% python3 -q
>>> import numpy as np
>>> import numpy.linalg as la
>>> np.set_printoptions(precision=2, suppress=True, linewidth=140)
>>> def tidy(a):
...     return np.round(a, 2) + 0
... 
>>> E = np.loadtxt("out17.csv", delimiter=",")
>>> tidy(E)
array([[ 0.03, -0.03, -0.07, -0.07,  0.03,  0.03, -0.03, -0.05,  0.01,  0.01, -0.05, -0.05, -0.07, -0.07],
       [-0.03,  0.03,  0.07,  0.07, -0.03, -0.03,  0.03,  0.05, -0.01, -0.01,  0.05,  0.05,  0.07,  0.07],
       [-0.07,  0.07,  0.15,  0.15, -0.07, -0.07,  0.07,  0.11, -0.02, -0.02,  0.11,  0.11,  0.15,  0.15],
       [-0.07,  0.07,  0.15,  0.15, -0.07, -0.07,  0.07,  0.11, -0.02, -0.02,  0.11,  0.11,  0.15,  0.15],
       [ 0.03, -0.03, -0.07, -0.07,  0.03,  0.03, -0.03, -0.05,  0.01,  0.01, -0.05, -0.05, -0.07, -0.07],
       [ 0.03, -0.03, -0.07, -0.07,  0.03,  0.03, -0.03, -0.05,  0.01,  0.01, -0.05, -0.05, -0.07, -0.07],
       [-0.03,  0.03,  0.07,  0.07, -0.03, -0.03,  0.03,  0.05, -0.01, -0.01,  0.05,  0.05,  0.07,  0.07],
       [-0.05,  0.05,  0.11,  0.11, -0.05, -0.05,  0.05,  0.08, -0.02, -0.02,  0.08,  0.08,  0.11,  0.11],
       [ 0.01, -0.01, -0.02, -0.02,  0.01,  0.01, -0.01, -0.02,  0.  ,  0.  , -0.02, -0.02, -0.02, -0.02],
       [ 0.01, -0.01, -0.02, -0.02,  0.01,  0.01, -0.01, -0.02,  0.  ,  0.  , -0.02, -0.02, -0.02, -0.02],
       [-0.05,  0.05,  0.11,  0.11, -0.05, -0.05,  0.05,  0.08, -0.02, -0.02,  0.08,  0.08,  0.11,  0.11],
       [-0.05,  0.05,  0.11,  0.11, -0.05, -0.05,  0.05,  0.08, -0.02, -0.02,  0.08,  0.08,  0.11,  0.11],
       [-0.07,  0.07,  0.15,  0.15, -0.07, -0.07,  0.07,  0.11, -0.02, -0.02,  0.11,  0.11,  0.15,  0.15],
       [-0.07,  0.07,  0.15,  0.15, -0.07, -0.07,  0.07,  0.11, -0.02, -0.02,  0.11,  0.11,  0.15,  0.15]])
>>> np.abs(np.diag(la.qr(E)[1])) > 1e-9
array([ True, False, False, False, False, False, False, False, False, False, False, False, False, False])
>>> m1 = np.loadtxt("test10.csv", delimiter=",")
>>> m1
array([[ 0.,  0.,  0.,  3., -2., -3., -4.,  5.,  0.,  5., -5.,  0., -4.,  5.],
       [ 0.,  0.,  0.,  0.,  5., -3.,  5., -5.,  1., -2.,  3., -5.,  3., -4.],
       [ 0.,  0.,  0.,  1., -1.,  1.,  0.,  2., -1., -2.,  5.,  1.,  1., -2.],
       [ 3.,  0.,  1.,  0.,  0.,  0.,  0.,  0.,  0.,  0.,  0.,  0.,  0.,  0.],
       [-2.,  5., -1.,  0.,  0.,  0.,  0.,  0.,  0.,  0.,  0.,  0.,  0.,  0.],
       [-3., -3.,  1.,  0.,  0.,  0.,  0.,  0.,  0.,  0.,  0.,  0.,  0.,  0.],
       [-4.,  5.,  0.,  0.,  0.,  0.,  0.,  0.,  0.,  0.,  0.,  0.,  0.,  0.],
       [ 5., -5.,  2.,  0.,  0.,  0.,  0.,  0.,  0.,  0.,  0.,  0.,  0.,  0.],
       [ 0.,  1., -1.,  0.,  0.,  0.,  0.,  0.,  0.,  0.,  0.,  0.,  0.,  0.],
       [ 5., -2., -2.,  0.,  0.,  0.,  0.,  0.,  0.,  0.,  0.,  0.,  0.,  0.],
       [-5.,  3.,  5.,  0.,  0.,  0.,  0.,  0.,  0.,  0.,  0.,  0.,  0.,  0.],
       [ 0., -5.,  1.,  0.,  0.,  0.,  0.,  0.,  0.,  0.,  0.,  0.,  0.,  0.],
       [-4.,  3.,  1.,  0.,  0.,  0.,  0.,  0.,  0.,  0.,  0.,  0.,  0.,  0.],
       [ 5., -4., -2.,  0.,  0.,  0.,  0.,  0.,  0.,  0.,  0.,  0.,  0.,  0.]])
>>> la.lstsq(m1[:-1].T, m1[-1])[2]
np.int32(6)
>>> np.abs(np.diag(la.qr(m1)[1])) > 1e-9
array([ True,  True,  True,  True,  True,  True, False, False, False, False, False, False, False, False])
